$ ipython --no-banner

In [1]: import numpy as np

In [2]: import numpy.linalg as la

In [3]: np.set_printoptions(precision=1, suppress=True, linewidth=120)

In [4]: rnd = lambda a: np.round(a, 1) + 0

In [5]: other = np.array([[3, 1], [5, 8]])

In [6]: K = np.tile(other, (2, 2))

In [7]: print(K)
[[3 1 3 1]
 [5 8 5 8]
 [3 1 3 1]
 [5 8 5 8]]

In [8]: # rows and columns are dependent

In [9]: print(np.allclose(K[:-1].T @ la.lstsq(K[:-1].T, K[-1])[0], K[-1]))
True

In [10]: print(rnd(np.trace(la.pinv(K) @ K)))
2.0

In [11]: print(np.abs(np.diag(la.qr(K)[1])) > 1e-9)
[ True  True False False]

In [12]: print(rnd(K @ la.pinv(K) @ K))
[[3. 1. 3. 1.]
 [5. 8. 5. 8.]
 [3. 1. 3. 1.]
 [5. 8. 5. 8.]]

In [13]: print(la.lstsq(K[:-1].T, K[-1])[2])
2

In [14]: rank = la.matrix_rank(K)

In [15]: print(rank)
2

In [16]: ns = la.svd(K)[2][rank:].T

In [17]: print([int(la.matrix_rank(np.delete(K, i, axis=0))) for i in range(4)])
[2, 2, 2, 2]

In [18]: print([int(la.matrix_rank(K[:i])) for i in range(1, len(K) + 1)])
[1, 2, 2, 2]

In [19]: print(ns.shape)
(4, 2)

In [20]: print([int(la.matrix_rank(K[:, :j + 1])) for j in range(4)])
[1, 2, 2, 2]

In [21]: other = K[0, 0] * K[1:] - np.outer(K[1:, 0], K[0])

In [22]: print(other)
[[ 0 19  0 19]
 [ 0  0  0  0]
 [ 0 19  0 19]]

In [23]: print(la.matrix_rank(other), la.matrix_rank(K))
1 2

In [24]: print(rnd(K[:, 0] / K[0, 0]))
[1.  1.7 1.  1.7]

In [25]: u, r1 = K[2], K[1]

In [26]: print(u @ u)
20

In [27]: pr = (u @ r1) / (u @ u) * u

In [28]: print(rnd(pr))
[6.9 2.3 6.9 2.3]

In [29]: W0 = np.loadtxt("block1.csv", delimiter=",")

In [30]: print(W0)
[[ 0. -1.  1.  1. -4.  3. -2.  0.  2.]
 [ 1.  0. -1.  3. -7.  2.  2. -3.  5.]
 [-1.  1.  0. -5.  8. -8. -7. -8.  1.]
 [-1. -3.  5.  0. -7.  8. -5.  0.  4.]
 [ 4.  7. -8.  7.  0.  2.  1. -1. -3.]
 [-3. -2.  8. -8. -2.  0. -1.  0. -7.]
 [ 2. -2.  7.  5. -1.  1.  0.  2. -2.]
 [ 0.  3.  8.  0.  1.  0. -2.  0.  0.]
 [-2. -5. -1. -4.  3.  7.  2.  0.  0.]]

In [31]: # null space of dimension 1

In [32]: rank = la.matrix_rank(W0)

In [33]: print(rank)
8

In [34]: ns = la.svd(W0)[2][rank:].T

In [35]: print(np.allclose(W0 @ ns, 0))
True

In [36]: print(rnd(ns @ ns.T))
[[ 0.8  0.   0.  -0.4  0.   0.   0.   0.1  0.1]
 [ 0.   0.   0.   0.   0.   0.   0.   0.   0. ]
 [ 0.   0.   0.   0.   0.   0.   0.   0.   0. ]
 [-0.4  0.   0.   0.2  0.   0.   0.   0.   0. ]
 [ 0.   0.   0.   0.   0.   0.   0.   0.   0. ]
 [ 0.   0.   0.   0.   0.   0.   0.   0.   0. ]
 [ 0.   0.   0.   0.   0.   0.   0.   0.   0. ]
 [ 0.1  0.   0.   0.   0.   0.   0.   0.   0. ]
 [ 0.1  0.   0.   0.   0.   0.   0.   0.   0. ]]

In [37]: print([int(la.matrix_rank(W0[:, :j + 1])) for j in range(9)])
[1, 2, 3, 4, 5, 6, 7, 8, 8]

In [38]: print(ns.shape)
(9, 1)

In [39]: print(rnd(W0 @ ns))
[[0.]
 [0.]
 [0.]
 [0.]
 [0.]
 [0.]
 [0.]
 [0.]
 [0.]]

In [40]: vec = np.array([0, 1, 2, 1, 0, 3, -2, 0, -3])

In [41]: print(W0 @ np.ones(9))
[  0.   2. -19.   1.   9. -15.  12.  10.   0.]

In [42]: print(W0 @ np.eye(9)[4])
[-4. -7.  8. -7.  0. -2. -1.  1.  3.]

In [43]: print(np.einsum("ij,j->i", W0, vec))
[  9. -12. -17.  29.  11.  29.  26.  23.   6.]

In [44]: print(la.norm(W0 @ vec) <= la.norm(W0, 2) * la.norm(vec) + 1e-9)
True

In [45]: print(W0 @ vec)
[  9. -12. -17.  29.  11.  29.  26.  23.   6.]

In [46]: print(W0 @ (2 * vec))
[ 18. -24. -34.  58.  22.  58.  52.  46.  12.]

In [47]: rng = np.random.default_rng(103308)

In [48]: other = W0 + rng.integers(-2, 3, (9, 8)) @ rng.integers(-2, 3, (8, 9))

In [49]: print(other)
[[  1.   3.   5.  -3.  -3.   0.   3.   2.  -8.]
 [  8.  -2.  -1.  -1.  -2.   9.   5.   8.   5.]
 [  4.   0.   4.  -7.   7.   1.   2.  -1.   8.]
 [ -8.  -4.   5.   4. -11.  12. -13.  -7.  17.]
 [  2.  11. -10.  -1.   2.  -2.  -8.   1.  -5.]
 [ -6.   2.   8.  -8.   1.  -2.   2.   3.  -6.]
 [  5.   0.   5.   1.  -4. -10.   0.   0. -14.]
 [  3.   6.   9.  -7.  -3.   3.  -5.   5.   3.]
 [ -6.   1.   8.  -2.  -2.   5.   9.  -5.  -9.]]

In [50]: print(other - W0)
[[  1.   4.   4.  -4.   1.  -3.   5.   2. -10.]
 [  7.  -2.   0.  -4.   5.   7.   3.  11.   0.]
 [  5.  -1.   4.  -2.  -1.   9.   9.   7.   7.]
 [ -7.  -1.   0.   4.  -4.   4.  -8.  -7.  13.]
 [ -2.   4.  -2.  -8.   2.  -4.  -9.   2.  -2.]
 [ -3.   4.   0.   0.   3.  -2.   3.   3.   1.]
 [  3.   2.  -2.  -4.  -3. -11.   0.  -2. -12.]
 [  3.   3.   1.  -7.  -4.   3.  -3.   5.   3.]
 [ -4.   6.   9.   2.  -5.  -2.   7.  -5.  -9.]]

In [51]: print(np.allclose(W0[:-1].T @ la.lstsq(W0[:-1].T, W0[-1])[0], W0[-1]))
True

In [52]: M = np.load("mat.npy")

In [53]: print(M)
[[1 0 0 0 0]
 [2 1 0 0 0]
 [1 0 1 0 0]
 [1 2 2 1 0]
 [1 0 2 3 1]]

In [54]: # triangular: eigenvalues sit on the diagonal

In [55]: labels = rng.permutation(5)

In [56]: other = M[:, labels] * rng.choice([-1, 1], 5)

In [57]: print(other)
[[ 0  0 -1  0  0]
 [ 0  0 -2  0  1]
 [ 0  1 -1  0  0]
 [ 0  2 -1  1  2]
 [ 1  2 -1  3  0]]

In [58]: U, _, Vh = la.svd(M.T @ other)

In [59]: print(labels)
[4 2 0 3 1]

In [60]: print(np.prod(np.diag(M)), rnd(la.det(M)))
1 1.0

In [61]: print(np.allclose(M, M.T))
False

In [62]: print(la.matrix_power(M, 3))
[[ 1  0  0  0  0]
 [ 6  1  0  0  0]
 [ 3  0  1  0  0]
 [21  6  6  1  0]
 [36 18 24  9  1]]

In [63]: print(M @ M)
[[ 1  0  0  0  0]
 [ 4  1  0  0  0]
 [ 2  0  1  0  0]
 [ 8  4  4  1  0]
 [ 7  6 10  6  1]]

In [64]: print(np.allclose(M @ M.T, M.T @ M))
False

In [65]: print(rnd(np.abs(la.eigvals(M)).max()))
1.0

In [66]: print((M + M.T) / 2)
[[1.  1.  0.5 0.5 0.5]
 [1.  1.  0.  1.  0. ]
 [0.5 0.  1.  1.  1. ]
 [0.5 1.  1.  1.  1.5]
 [0.5 0.  1.  1.5 1. ]]

In [67]: print(np.trace(M))
5

In [68]: print((M - M.T) / 2)
[[ 0.  -1.  -0.5 -0.5 -0.5]
 [ 1.   0.   0.  -1.   0. ]
 [ 0.5  0.   0.  -1.  -1. ]
 [ 0.5  1.   1.   0.  -1.5]
 [ 0.5  0.   1.   1.5  0. ]]

In [69]: other = la.inv(M)

In [70]: print(rnd(la.cond(M)))
82.8

In [71]: print(rnd(la.det(M) * other))
[[  1.   0.   0.   0.   0.]
 [ -2.   1.   0.   0.   0.]
 [ -1.   0.   1.   0.   0.]
 [  5.  -2.  -2.   1.   0.]
 [-14.   6.   4.  -3.   1.]]

In [72]: print(rnd(la.det(M) * la.det(other)))
1.0

In [73]: print(np.allclose(other, M.T))
False

In [74]: th = np.radians(60)

In [75]: r_ = np.eye(5)

In [76]: r_[4, 4] = r_[2, 2] = np.cos(th)

In [77]: r_[4, 2], r_[2, 4] = -np.sin(th), np.sin(th)

In [78]: print(rnd(r_))
[[ 1.   0.   0.   0.   0. ]
 [ 0.   1.   0.   0.   0. ]
 [ 0.   0.   0.5  0.   0.9]
 [ 0.   0.   0.   1.   0. ]
 [ 0.   0.  -0.9  0.   0.5]]

In [79]: other = M @ r_.T

In [80]: print(rnd(la.svd(M, compute_uv=False)), rnd(la.svd(other, compute_uv=False)))
[4.8 2.6 1.6 0.9 0.1] [4.8 2.6 1.6 0.9 0.1]

In [81]: print(rnd(np.abs(other - M).max(axis=0)))
[0.  0.  1.  0.  2.2]

In [82]: q, _ = la.qr(np.array([[2.2, 1.5, 0.7, -0.3, 1.2, 0.2],
    ...:     [-1.0, -0.3, -0.3, 1.6, -0.6, 1.7],
    ...:     [1.7, 0.3, 0.5, 0.3, -0.1, 0.8],
    ...:     [0.0, -0.3, -1.1, 0.5, 0.7, 0.9],
    ...:     [1.3, -0.2, 1.1, 0.6, -0.8, 0.1],
    ...:     [-0.1, 0.9, -1.4, 1.7, 0.1, -0.5]]))

In [83]: evecs, _ = la.qr(np.array([[-0.8, -0.2, -0.6, 0.2, -0.3],
    ...:     [1.2, 0.6, -0.9, -0.8, 0.6],
    ...:     [-0.1, 1.0, -0.3, -0.8, -0.6],
    ...:     [-0.4, -0.1, 0.5, 0.8, 0.3],
    ...:     [1.5, -1.0, 0.1, -2.0, -0.6]]))

In [84]: sig = 20 * 0.7 ** np.arange(5)

In [85]: E = q[:, :5] * sig @ evecs[:5]

In [86]: print(rnd(E))
[[ -0.5  -1.7 -14.2   0.7  -6.3]
 [ -5.3   0.3   2.9   0.    5.8]
 [  6.6  -1.3  -7.6  -4.8  -1.6]
 [  0.6   2.5   2.3  -8.   -2.2]
 [  6.5  -4.9  -5.4  -4.5   2.7]
 [ -4.3   9.1  -3.7   1.3  -0.3]]

In [87]: q, r_ = la.qr(E)

In [88]: print(np.trace(q @ q.T))
5.0

In [89]: print(np.allclose(r_.T @ r_, E.T @ E))
True

In [90]: print(rnd(abs(r_[0, 0])), rnd(la.norm(E[:, 0])))
11.5 11.5

In [91]: print(rnd(np.abs(np.diag(r_))))
[11.5  8.4 16.4  7.9  7.2]

In [92]: print(rnd(q))
[[ 0.  -0.2 -0.9 -0.1  0.3]
 [-0.5 -0.3  0.  -0.5 -0.6]
 [ 0.6  0.3 -0.2 -0.1 -0.2]
 [ 0.1  0.3  0.2 -0.8  0.4]
 [ 0.6 -0.1 -0.1 -0.2 -0.5]
 [-0.4  0.8 -0.3  0.1 -0.3]]

In [93]: mat = np.loadtxt("dump.csv", delimiter=",")

In [94]: print(mat)
[[ 0.  0.  0.  0.  0.  0.  0.  0. -1.]
 [ 0.  0.  0.  0.  0.  0.  0.  0. -1.]
 [ 0.  0.  0.  0.  0.  0.  0.  0.  0.]
 [ 0.  0.  0.  0.  0.  0.  0.  0.  0.]
 [ 0.  0.  0.  0.  0.  0.  0.  0. -3.]
 [ 0.  0.  0.  0.  0.  0.  0.  0. -3.]
 [ 0.  0.  0.  0.  0.  0.  0.  0.  3.]
 [ 0.  0.  0.  0.  0.  0.  0.  0.  0.]
 [-1. -1.  0.  0. -3. -3.  3.  0.  0.]]

In [95]: # rank 2

In [96]: print(np.all(la.eigvalsh(mat) > 0))
False

In [97]: feats = np.load("case17.npy")

In [98]: print(rnd(feats))
[[ 0.1 -0.9 -0.2  1.   0.2 -1.4]
 [-0.1  1.3 -1.3 -0.2  0.4 -0.7]
 [ 0.6  0.8  0.5  0.4 -1.6 -0.5]
 [-0.4 -0.1 -0.9  1.3 -0.5  1. ]
 [-1.7  0.5  0.8  0.3  0.1 -0.4]
 [-0.8 -0.8 -0.7 -1.  -1.1 -0.3]]

In [99]: u = np.array([2, 7, 2, 3, 3, 2])

In [100]: other = feats + np.outer(u, np.eye(6)[3])

In [101]: print(la.matrix_rank(other - feats))
1

In [102]: print(np.allclose(feats @ feats.T, feats.T @ feats))
True

In [103]: print(rnd(la.det(feats)))
-64.0

In [104]: print(np.allclose(feats, feats.T))
False

In [105]: print(rnd((feats + feats.T) / 2))
[[ 0.1 -0.5  0.2  0.3 -0.8 -1.1]
 [-0.5  1.3 -0.3 -0.1  0.4 -0.8]
 [ 0.2 -0.3  0.5 -0.3 -0.4 -0.6]
 [ 0.3 -0.1 -0.3  1.3 -0.1  0. ]
 [-0.8  0.4 -0.4 -0.1  0.1 -0.7]
 [-1.1 -0.8 -0.6  0.  -0.7 -0.3]]

In [106]: print(rnd(np.sort(np.abs(la.eigvals(feats)))))
[2. 2. 2. 2. 2. 2.]

In [107]: th = np.radians(15)

In [108]: r_ = np.eye(6)

In [109]: r_[5, 5] = r_[0, 0] = np.cos(th)

In [110]: r_[5, 0], r_[0, 5] = -np.sin(th), np.sin(th)

In [111]: print(rnd(r_))
[[ 1.   0.   0.   0.   0.   0.3]
 [ 0.   1.   0.   0.   0.   0. ]
 [ 0.   0.   1.   0.   0.   0. ]
 [ 0.   0.   0.   1.   0.   0. ]
 [ 0.   0.   0.   0.   1.   0. ]
 [-0.3  0.   0.   0.   0.   1. ]]

In [112]: other = feats @ r_.T

In [113]: print(np.allclose(feats @ feats.T, other @ other.T))
True

In [114]: print(rnd(la.svd(feats, compute_uv=False)), rnd(la.svd(other, compute_uv=False)))
[2. 2. 2. 2. 2. 2.] [2. 2. 2. 2. 2. 2.]

In [115]: vec = np.array([-4, -1, -1, 0, -5, 5])

In [116]: print(rnd(la.det(r_)))
1.0

In [117]: print(rnd(la.inv(r_)))
[[ 1.   0.   0.   0.   0.  -0.3]
 [ 0.   1.   0.   0.   0.   0. ]
 [ 0.   0.   1.   0.   0.   0. ]
 [ 0.   0.   0.   1.   0.   0. ]
 [ 0.   0.   0.   0.   1.   0. ]
 [ 0.3  0.   0.   0.   0.   1. ]]

In [118]: print(6 - la.matrix_rank(r_ - np.eye(6), tol=1e-8))
4

In [119]: print(rnd(la.norm(vec)), rnd(la.norm(r_ @ vec)))
8.2 8.2

In [120]: print(rnd(np.sort(np.abs(np.degrees(np.angle(la.eigvals(r_)))))))
[ 0.  0.  0.  0. 15. 15.]

In [121]: print(rnd(np.abs(la.eigvals(r_))))
[1. 1. 1. 1. 1. 1.]

In [122]: print([p for p in range(1, 25) if np.allclose(la.matrix_power(r_, p), np.eye(6))])
[24]

In [123]: print(rnd(feats.T @ feats))
[[4. 0. 0. 0. 0. 0.]
 [0. 4. 0. 0. 0. 0.]
 [0. 0. 4. 0. 0. 0.]
 [0. 0. 0. 4. 0. 0.]
 [0. 0. 0. 0. 4. 0.]
 [0. 0. 0. 0. 0. 4.]]

In [124]: print(rnd(la.svd(feats, compute_uv=False)))
[2. 2. 2. 2. 2. 2.]

In [125]: print(rnd(feats[:, 2] @ feats[:, 1]))
0.0

In [126]: data = np.loadtxt("data.csv", delimiter=",")

In [127]: print(data)
[[ -7.4   1.5 -10.2  -5.2  -5.3   7.9]
 [  0.3  -1.8   0.1  -0.6  -1.3   6.3]
 [ -0.9  -3.5  -0.9  -2.2  -1.6   4.4]
 [ -0.4  -3.8  -0.2   0.   -1.2   5. ]
 [  2.4  -1.9  -1.   -1.1  -2.4   4.9]
 [ -0.7  -2.4   0.2   0.   -1.    2.9]
 [  0.2  -3.   -0.7  -0.9  -3.9   2.6]
 [  1.1  -4.1  -0.7   0.2  -3.    3.2]
 [ -8.4   1.8 -10.1  -4.2  -6.5   8.8]
 [ -2.4  -3.    0.   -2.   -1.6   4.3]
 [  0.   -2.4  -1.6   0.5  -2.7   4.7]
 [ -6.3   0.1  -9.2  -6.5  -4.7   7.3]
 [  0.7  -2.9  -1.   -0.7  -3.2   2.8]
 [ -9.1   0.7  -9.9  -5.2  -5.6   8.6]
 [ -8.2   0.9 -10.5  -5.2  -6.    7.7]
 [  0.1  -2.9   0.6  -1.2  -3.6   5.8]
 [ -2.   -3.9  -1.2  -1.6  -3.    3.8]
 [ -7.8   0.3  -9.8  -5.1  -4.5   9.3]
 [  0.8  -4.   -1.   -2.1  -3.    4.8]]

In [128]: q, evecs = la.qr(data[:, :4])[0], la.qr(data[:, 4:])[0]

In [129]: sig = la.svd(q.T @ evecs, compute_uv=False)

In [130]: print((sig > 0.9).sum())
1

In [131]: print(rnd(np.degrees(np.arccos(sig.clip(0, 1)))))
[11.9 70.9]

In [132]: print(rnd(la.norm(q @ q.T - evecs @ evecs.T, 2)))
1.0

In [133]: X = np.loadtxt("a.csv", delimiter=",")

In [134]: print(X)
[[ 4.  5.  6.  7.]
 [ 8.  9. 10. 11.]
 [12. 13. 14. 15.]
 [16. 17. 18. 19.]
 [20. 21. 22. 23.]
 [24. 25. 26. 27.]
 [28. 29. 30. 31.]
 [32. 33. 34. 35.]]

In [135]: # null space of dimension 2

In [136]: U, sig, Vh = la.svd(X)

In [137]: print(np.argmax(sig[:-1] / (sig[1:] + 1e-6)) + 1)
2

In [138]: other = U[:, :2] @ np.diag(sig[:2]) @ Vh[:2]

In [139]: print(rnd(la.norm(X - other, 2)), rnd(sig[2]))
0.0 0.0

In [140]: print(rnd(np.abs(X - other).max()))
0.0

In [141]: print(rnd(other))
[[ 4.  5.  6.  7.]
 [ 8.  9. 10. 11.]
 [12. 13. 14. 15.]
 [16. 17. 18. 19.]
 [20. 21. 22. 23.]
 [24. 25. 26. 27.]
 [28. 29. 30. 31.]
 [32. 33. 34. 35.]]

In [142]: other = X[0, 0] * X[1:] - np.outer(X[1:, 0], X[0])

In [143]: print(other)
[[  0.  -4.  -8. -12.]
 [  0.  -8. -16. -24.]
 [  0. -12. -24. -36.]
 [  0. -16. -32. -48.]
 [  0. -20. -40. -60.]
 [  0. -24. -48. -72.]
 [  0. -28. -56. -84.]]

In [144]: print(np.flatnonzero(~other.round(6).any(axis=1)))
[]

In [145]: print(la.matrix_rank(other), la.matrix_rank(X))
1 2

In [146]: print(X[:, 0] / X[0, 0])
[1. 2. 3. 4. 5. 6. 7. 8.]
